$ python -q
>>> import numpy as np
>>> from numpy import linalg as LA
>>> np.set_printoptions(precision=2, suppress=True, linewidth=100)
>>> rd = lambda a: np.round(a, 2) + 0
>>> F = np.load("x.npy")
>>> F
array([[-20.29, -18.15,   6.87],
       [  0.98,   0.99,  -0.35],
       [ 12.43,  11.16,  -4.2 ],
       [  1.53,   1.56,  -0.45],
       [  2.  ,   1.86,  -0.7 ],
       [  4.19,   3.47,  -1.34],
       [ -3.12,  -2.82,   0.95],
       [ 10.4 ,   9.27,  -3.3 ],
       [ -6.98,  -6.22,   2.32],
       [  3.02,   2.75,  -0.86],
       [  0.33,   0.17,   0.03]])
>>> Ac = F - F.mean(axis=0)
>>> vecs = LA.svd(Ac)[2][:1]
>>> out = Ac - Ac @ vecs.T @ vecs
>>> rd((Ac @ vecs.T).std(axis=0))
array([11.53])
>>> rd(np.cov(Ac @ vecs.T, rowvar=False))
np.float64(146.17)
>>> u = np.array([5, 0, 5])
>>> rd(np.polyval(u, F[8]))
array([248.6 , 198.44,  31.91])
>>> rd(np.convolve(F[8], u))
array([-34.9, -31.1, -23.3, -31.1,  11.6])
>>> W1 = np.array([[0, 1, 3, 2], [0, 1, 2, 1], [2, 1, 2, 1]])
>>> b = np.array([1, 1, -3, -1])
>>> H = np.maximum(F @ W1 + b, 0)
>>> rd((H > 0).mean(axis=0))
array([0.55, 0.73, 0.64, 0.64])
>>> C = np.array([[0, 1, 2], [0, 2, 3], [0, 3, 0], [2, 2, 0]])
>>> W1 @ C
array([[ 4, 15,  3],
       [ 2, 10,  3],
       [ 2, 12,  7]])
>>> T = np.stack([F, 5 * F, F[::-1]])
>>> rd(LA.norm(T, axis=(1, 2)))
array([ 38.28, 191.4 ,  38.28])
>>> arr = np.load("w.npy")
>>> arr
array([[-2, -2, -1],
       [-2, -7, -6]])
>>> ang = np.radians(120)
>>> R = np.eye(3)
>>> R[1, 1] = R[0, 0] = np.cos(ang)
>>> R[1, 0], R[0, 1] = -np.sin(ang), np.sin(ang)
>>> rd(R)
array([[-0.5 ,  0.87,  0.  ],
       [-0.87, -0.5 ,  0.  ],
       [ 0.  ,  0.  ,  1.  ]])
>>> out = arr @ R.T
>>> rd(out)
array([[-0.73,  2.73, -1.  ],
       [-5.06,  5.23, -6.  ]])
>>> np.allclose(LA.norm(arr, axis=1), LA.norm(out, axis=1))
True
>>> rd(np.abs(out - arr).max(axis=0))
array([ 3.06, 12.23,  0.  ])
>>> left, s, VT = LA.svd(F)
>>> rd(s)
array([38.28,  0.3 ,  0.29])
>>> np.argmax(s[:-1] / (s[1:] + 1e-6)) + 1
np.int64(1)
>>> out = left[:, :1] @ np.diag(s[:1]) @ VT[:1]
>>> rd(np.abs(F - out).max())
np.float64(0.15)
>>> rd(LA.norm(F - out) / LA.norm(F))
np.float64(0.01)
>>> rd(LA.norm(F - out, 2)), rd(s[1])
(np.float64(0.3), np.float64(0.3))
>>> out = np.array([[2, 3], [5, 1], [5, -1]])
>>> np.einsum("ij,ij->i", arr, arr)
array([ 9, 89])
>>> LA.matrix_rank(np.vstack([arr, out.T]))
np.int64(3)
>>> np.einsum("ik,kj->ji", arr, out)
array([[-19, -69],
       [ -7,  -7]])
>>> np.vstack([arr, out.T]).shape
(4, 3)
>>> out = arr / LA.norm(arr, axis=1, keepdims=True)
>>> C2 = out @ out.T
>>> (np.abs(C2) > 0.9).astype(int)
array([[1, 0],
       [0, 1]])
>>> rd(LA.norm(out, axis=1))
array([1., 1.])
>>> rd(C2)
array([[1.  , 0.85],
       [0.85, 1.  ]])
>>> np.argwhere(np.triu(np.abs(C2) > 0.95, 1))
array([], shape=(0, 2), dtype=int64)
>>> out = arr[0, 0] * arr[1:] - np.outer(arr[1:, 0], arr[0])
>>> out
array([[ 0, 10, 10]])
>>> np.flatnonzero(~out.round(6).any(axis=1))
array([], dtype=int64)
>>> LA.matrix_rank(out), LA.matrix_rank(arr)
(np.int64(1), np.int64(2))
>>> C = np.array([[-3, -9, 2], [7, -5, 5], [8, 1, 7]])
>>> rng = np.random.default_rng(4)
>>> M = (rng.random((17, 3)) < 0.25) @ C
>>> M
array([[  0,   0,   0],
       [ -3,  -9,   2],
       [  7,  -5,   5],
       [  0,   0,   0],
       [  0,   0,   0],
       [  0,   0,   0],
       [ -3,  -9,   2],
       [  8,   1,   7],
       [  0,   0,   0],
       [  8,   1,   7],
       [  0,   0,   0],
       [  0,   0,   0],
       [  0,   0,   0],
       [ -3,  -9,   2],
       [ -3,  -9,   2],
       [  4, -14,   7],
       [  0,   0,   0]])
>>> rd(LA.norm(M) ** 2 / LA.norm(M, 2) ** 2)
np.float64(1.54)
>>> rd(LA.norm(M, "nuc"))
np.float64(45.96)
>>> rd(LA.norm(M[4], 1)), rd(LA.norm(M[4], np.inf))
(np.float64(0.0), np.float64(0.0))
>>> rd(LA.norm(M, 2))
np.float64(24.99)
>>> rd(LA.norm(M, axis=0))
array([15.13, 23.39, 13.71])
>>> out = np.array([[-1, 6], [-3, 2], [-9, 6]])
>>> np.einsum("ik,kj->ij", M, out)
array([[  0,   0],
       [ 12, -24],
       [-37,  62],
       [  0,   0],
       [  0,   0],
       [  0,   0],
       [ 12, -24],
       [-74,  92],
       [  0,   0],
       [-74,  92],
       [  0,   0],
       [  0,   0],
       [  0,   0],
       [ 12, -24],
       [ 12, -24],
       [-25,  38],
       [  0,   0]])
>>> np.einsum("ij,ij->i", M, M)
array([  0,  94,  99,   0,   0,   0,  94, 114,   0, 114,   0,   0,   0,  94,  94, 261,   0])
>>> LA.matrix_rank(np.vstack([M, out.T]))
np.int64(3)
>>> np.einsum("ik,kj->ji", M, out)
array([[  0,  12, -37,   0,   0,   0,  12, -74,   0, -74,   0,   0,   0,  12,  12, -25,   0],
       [  0, -24,  62,   0,   0,   0, -24,  92,   0,  92,   0,   0,   0, -24, -24,  38,   0]])
>>> out.T @ M.T
array([[  0,  12, -37,   0,   0,   0,  12, -74,   0, -74,   0,   0,   0,  12,  12, -25,   0],
       [  0, -24,  62,   0,   0,   0, -24,  92,   0,  92,   0,   0,   0, -24, -24,  38,   0]])
